$ python -q
>>> import numpy as np
>>> np.set_printoptions(precision=3, suppress=True, linewidth=160)
>>> rng = np.random.default_rng(245)
>>> lab = rng.integers(0, 3, 4)
>>> J = np.triu((lab[:, None] == lab) & (rng.random((4, 4)) < 0.8), 1).astype(int)
>>> J += J.T
>>> J
array([[0, 0, 0, 0],
       [0, 0, 1, 1],
       [0, 1, 0, 1],
       [0, 1, 1, 0]])
>>> round(np.linalg.eigvalsh(J).min(), 3)
np.float64(-1.0)
>>> try:
...     np.linalg.cholesky(J)
... except np.linalg.LinAlgError as e:
...     print(repr(e))
... 
LinAlgError('Matrix is not positive definite')
>>> (J != 0).astype(int)
array([[0, 0, 0, 0],
       [0, 0, 1, 1],
       [0, 1, 0, 1],
       [0, 1, 1, 0]])
>>> print(np.sort(np.linalg.eigvals(J).real))
[-1. -1.  0.  2.]
>>> np.round(np.poly(J), 3) + 0
array([ 1.,  0., -3., -2.,  0.])
>>> np.linalg.eigvals(J)
array([-1.,  2., -1.,  0.])
>>> np.kron(np.eye(2, dtype=int), J)
array([[0, 0, 0, 0, 0, 0, 0, 0],
       [0, 0, 1, 1, 0, 0, 0, 0],
       [0, 1, 0, 1, 0, 0, 0, 0],
       [0, 1, 1, 0, 0, 0, 0, 0],
       [0, 0, 0, 0, 0, 0, 0, 0],
       [0, 0, 0, 0, 0, 0, 1, 1],
       [0, 0, 0, 0, 0, 1, 0, 1],
       [0, 0, 0, 0, 0, 1, 1, 0]])
>>> round(np.linalg.det(J[::-1]), 3)
np.float64(0.0)
>>> rk = np.linalg.matrix_rank(J)
>>> rk
np.int64(3)
>>> null = np.linalg.svd(J)[2][rk:].T
>>> J @ null
array([[0.],
       [0.],
       [0.],
       [0.]])
>>> print([int(np.linalg.matrix_rank(J[:, :j + 1])) for j in range(4)])
[0, 1, 2, 3]
>>> [int(np.linalg.matrix_rank(np.delete(J, i, axis=0))) for i in range(4)]
[3, 2, 2, 2]
